% ipython --no-banner

In [1]: import numpy as np

In [2]: np.set_printoptions(precision=3, suppress=True, linewidth=120)

In [3]: def tidy(a):
   ...:     return np.round(a, 3) + 0
   ...: 

In [4]: A = np.loadtxt("block5.csv", delimiter=",")

In [5]: tidy(A)
Out[5]: 
array([[0.25 , 0.   , 0.25 , 0.25 , 0.25 ],
       [0.   , 1.   , 0.   , 0.   , 0.   ],
       [0.5  , 0.   , 0.5  , 0.   , 0.   ],
       [0.   , 0.   , 0.   , 1.   , 0.   ],
       [0.   , 0.   , 0.333, 0.333, 0.333]])

In [6]: out = A / np.sqrt((A ** 2).mean(axis=1, keepdims=True))

In [7]: tidy(out[4])
Out[7]: array([0.   , 0.   , 1.291, 1.291, 1.291])

In [8]: np.linalg.matrix_rank(out) == np.linalg.matrix_rank(A)
Out[8]: np.True_

In [9]: np.linalg.matrix_rank(A - A.mean(axis=1, keepdims=True))
Out[9]: np.int64(4)

In [10]: tidy(A - A.mean(axis=1, keepdims=True))
Out[10]: 
array([[ 0.05 , -0.2  ,  0.05 ,  0.05 ,  0.05 ],
       [-0.2  ,  0.8  , -0.2  , -0.2  , -0.2  ],
       [ 0.3  , -0.2  ,  0.3  , -0.2  , -0.2  ],
       [-0.2  , -0.2  , -0.2  ,  0.8  , -0.2  ],
       [-0.2  , -0.2  ,  0.133,  0.133,  0.133]])

In [11]: X = np.loadtxt("arr.csv", delimiter=",")

In [12]: X
Out[12]: 
array([[ 1.3,  1.6,  0.7,  1.4,  9. ],
       [-0.6,  1.6, -0.2, -1.4, -6. ],
       [-0.7, -1.1,  0.7,  1.1,  7. ],
       [-2. , -0.2, -0.2,  1.8, -1.5],
       [-1.3, -1. , -1.3,  0.8, -1. ],
       [ 0.8, -0.7,  0.2,  1.1, -1. ]])

In [13]: # column 4 dominates

In [14]: P = X @ np.linalg.solve(X.T @ X, X.T)

In [15]: tidy(np.linalg.eigvalsh(P))
Out[15]: array([0., 1., 1., 1., 1., 1.])

In [16]: tidy(np.diag(P))
Out[16]: array([0.993, 0.637, 0.789, 0.906, 0.899, 0.776])

In [17]: np.allclose(P @ P, P)
Out[17]: True

In [18]: np.trace(P)
Out[18]: np.float64(5.0)

In [19]: sv = 5 * 0.9 ** np.arange(10)

In [20]: O, _ = np.linalg.qr(np.array([[2.1, 0.2, -0.3, -0.8, -0.1, 0.1, -1.3, 0.5, 1.1, 1.0],
    ...:     [-1.2, 0.6, 0.8, -0.8, 0.3, 1.8, 1.2, -1.4, 1.5, 0.1],
    ...:     [0.7, -1.6, -0.6, 0.8, 0.1, 0.2, -1.2, 1.2, -0.2, -1.0],
    ...:     [0.6, 0.9, -1.1, 0.4, 0.0, -0.4, -1.0, -0.7, 1.8, -0.6],
    ...:     [0.3, -0.9, 0.5, 0.5, 0.3, 0.7, 0.7, 0.3, 0.3, -0.1],
    ...:     [0.6, -0.4, 0.2, -1.5, -1.1, 1.2, -0.9, -0.2, -0.8, 0.5],
    ...:     [0.7, -0.1, 1.3, 1.3, -0.7, 0.2, 0.5, 0.1, -1.8, -0.1],
    ...:     [-0.2, 0.0, 0.6, 0.6, -0.8, 1.8, 1.5, -0.4, 0.7, 0.5],
    ...:     [-0.9, -0.9, 0.1, 1.9, -1.1, -0.9, 1.1, 0.0, 0.3, 0.1],
    ...:     [-1.2, 0.7, 0.0, 1.8, 0.2, 0.8, -1.7, 0.5, 0.3, -0.7]]))

In [21]: rng = np.random.default_rng(587)

In [22]: mat = rng.normal(size=(37, 10)) * sv @ O

In [23]: tidy(mat)
Out[23]: 
array([[ -3.419,  -5.583,  -1.653,  -1.767,   2.75 ,   5.143,  -3.935,   3.862,  -0.583,  -2.797],
       [ -0.333,  -0.855,  -2.249,  -2.575,  -0.182,  -4.704,   2.102,   2.737,   1.464,   6.869],
       [  2.059,   4.1  ,  -1.205,   3.123,  -0.028,   2.661,  -3.102,  -2.824,   2.242,   0.477],
       [  2.577,  -7.669,   4.733,  -1.479,  -2.703,   5.976,   2.837,  -3.831,  -2.777,   2.625],
       [  4.351,   0.022,   0.041,   0.836,  -0.573,  -1.856,  -3.64 ,   3.864,  -1.056,  -3.823],
       [  1.206,  -1.012,  -4.391,   2.386,   0.38 ,   4.438,  -2.528,   1.967,   7.805,   0.002],
       [  0.27 ,   2.573,  -2.759,   0.453,   1.334,   1.111,   1.984,   3.598,  -1.778,  -1.22 ],
       [  7.766,   2.873,   2.998,  -2.842,  -3.215,   1.523,   4.009,   1.336,   4.96 ,   2.398],
       [  0.299,   2.041,   1.936,  -1.926,  -4.025,   2.592,   2.478,   1.345,   2.56 ,   6.105],
       [  3.696,   0.536,  -0.437,   5.271,   1.18 ,  -2.883,   2.643,   5.414,   0.028,  -7.21 ],
       [  2.868,   3.048,  -3.398,  -1.75 ,   3.448,   2.58 ,  -4.327,  -3.118,   6.25 ,  -1.708],
       [  0.981,   1.609,  -2.599,   1.058,   1.182,   3.449,  -0.726,  -2.546,   4.198,   4.84 ],
       [  2.278,   1.822,  -2.661,  -1.582,  -3.55 ,  -3.399,   1.305,  -2.363,   4.069,  -3.972],
       [ -3.559,   5.046,  -2.063,  -7.499,  -4.059,   1.986,   2.63 ,  -2.312,  -0.62 ,  -0.685],
       [ -1.355,  -2.976,   1.216,  -0.107,   3.738,  -2.018,   3.106,  -1.548,   4.655,  -0.67 ],
       [  9.131,  -2.343,  -0.427,   3.438,   1.43 ,   4.095,  -1.093,   2.372,   7.967,  -2.461],
       [  0.913,   3.478,  -2.113,  -2.92 ,  -7.309,   2.388,  -1.042,  -5.498,   3.334,  -0.238],
       [ -1.295,  -0.455,   2.784,   0.359,   0.996,  -2.518,  -0.624,  -6.001,  -3.127,   1.098],
       [  2.031,  -1.806,   3.375,  -1.504,   1.074,   0.156,   5.894,   1.338,  -5.616,  -4.534],
       [  0.487,  10.966,  -2.967,  -0.25 ,  -5.974,  -4.661,  -2.045,  -0.111,   3.376,  -2.695],
       [ -1.206,   5.293,  -1.016,  -0.596,  -3.417,  -0.145,   0.392,   2.031,  -2.821,  -0.431],
       [  1.588,  -2.792,   4.804,   2.32 ,  -4.75 ,   4.689,  -4.002,   1.508,   2.844,   4.051],
       [  5.637,   0.644,   1.108,  -3.372,   5.074,   1.727,   0.526,  -1.075,  10.871,   5.16 ],
       [  3.991,   7.659,  -2.831,  -2.306,  -2.638,  -0.786,  -0.929,   1.82 ,   4.203,  -3.787],
       [  0.338,  -4.786,   5.317,  -2.4  ,  -1.556,   1.357,   2.725,  -2.639,  -4.225,   2.284],
       [  0.969,   0.378,   1.369,   3.3  ,   2.808,  -2.814,   5.149,   2.862,  -3.121,  -8.586],
       [ 13.121,  -5.579,   7.336,   2.591,  -3.455,  -2.12 ,   3.257,   3.266,   5.114,   1.935],
       [ -0.81 ,   5.355,   0.431,  -0.914,  -1.442,  -4.8  ,  -2.793,   2.533,   0.636,  -2.001],
       [  7.037,   0.787,  -2.47 ,   0.349,   2.368,   0.859,   0.047,  -0.888,   4.259,  -1.665],
       [ -0.083,   1.111,  -0.426,   1.224,  -2.969,   2.424,   3.723,  -0.284,  -0.606,  -5.387],
       [ -7.768,   3.634,  -8.933,  -2.067,  -1.374,   0.188,  -4.361, -10.359,  -0.73 ,  -3.535],
       [ -4.548,  -1.533,  -0.684,   1.036,  -0.058,   1.041,  -1.766,  -1.689,  -0.451,   3.04 ],
       [  6.87 ,  -2.013,  -0.121,   1.282,   0.347,   2.787,   1.443,   5.382,  -0.32 ,   2.085],
       [  2.889,  -0.219,   1.15 ,   4.056,  -2.317,  -2.527,   1.409,   1.014,  -1.845,  -1.461],
       [  1.078,  -3.859,  -3.569,  -3.879,   0.031,   0.29 ,   0.872,   3.028,   6.668,   3.042],
       [ -4.027,   0.371,  -0.747,  -1.927,   4.645,  -4.61 ,   1.805,  -0.312,  -0.32 ,  -3.613],
       [  3.059,   4.65 ,  -4.285,   1.884,  -3.407,  -0.61 ,   1.264,  -0.708,   3.862,  -7.582]])

In [24]: r0 = np.array([1, 1, 1])

In [25]: tidy(np.polyval(r0, mat[0]))
Out[25]: array([ 9.272, 26.59 ,  2.079,  2.355, 11.31 , 32.593, 12.552, 19.776,  0.757,  6.027])

In [26]: tidy(np.convolve(mat[0], r0))
Out[26]: array([ -3.419,  -9.003, -10.655,  -9.003,  -0.67 ,   6.125,   3.957,   5.069,  -0.657,   0.481,  -3.381,  -2.797])

In [27]: ang = np.radians(90)

In [28]: Rm = np.eye(10)

In [29]: Rm[2, 2] = Rm[6, 6] = np.cos(ang)

In [30]: Rm[2, 6], Rm[6, 2] = -np.sin(ang), np.sin(ang)

In [31]: tidy(Rm)
Out[31]: 
array([[ 1.,  0.,  0.,  0.,  0.,  0.,  0.,  0.,  0.,  0.],
       [ 0.,  1.,  0.,  0.,  0.,  0.,  0.,  0.,  0.,  0.],
       [ 0.,  0.,  0.,  0.,  0.,  0., -1.,  0.,  0.,  0.],
       [ 0.,  0.,  0.,  1.,  0.,  0.,  0.,  0.,  0.,  0.],
       [ 0.,  0.,  0.,  0.,  1.,  0.,  0.,  0.,  0.,  0.],
       [ 0.,  0.,  0.,  0.,  0.,  1.,  0.,  0.,  0.,  0.],
       [ 0.,  0.,  1.,  0.,  0.,  0.,  0.,  0.,  0.,  0.],
       [ 0.,  0.,  0.,  0.,  0.,  0.,  0.,  1.,  0.,  0.],
       [ 0.,  0.,  0.,  0.,  0.,  0.,  0.,  0.,  1.,  0.],
       [ 0.,  0.,  0.,  0.,  0.,  0.,  0.,  0.,  0.,  1.]])

In [32]: out = mat @ Rm.T

In [33]: tidy(np.linalg.svd(mat, compute_uv=False)), tidy(np.linalg.svd(out, compute_uv=False))
Out[33]: 
(array([33.292, 30.788, 27.256, 21.453, 17.813, 16.456, 14.653, 11.308, 10.039,  8.784]),
 array([33.292, 30.788, 27.256, 21.453, 17.813, 16.456, 14.653, 11.308, 10.039,  8.784]))

In [34]: np.allclose(np.linalg.norm(mat, axis=1), np.linalg.norm(out, axis=1))
Out[34]: True

In [35]: tidy(np.abs(out - mat).max(axis=0))
Out[35]: array([ 0.   ,  0.   , 13.294,  0.   ,  0.   ,  0.   ,  8.806,  0.   ,  0.   ,  0.   ])
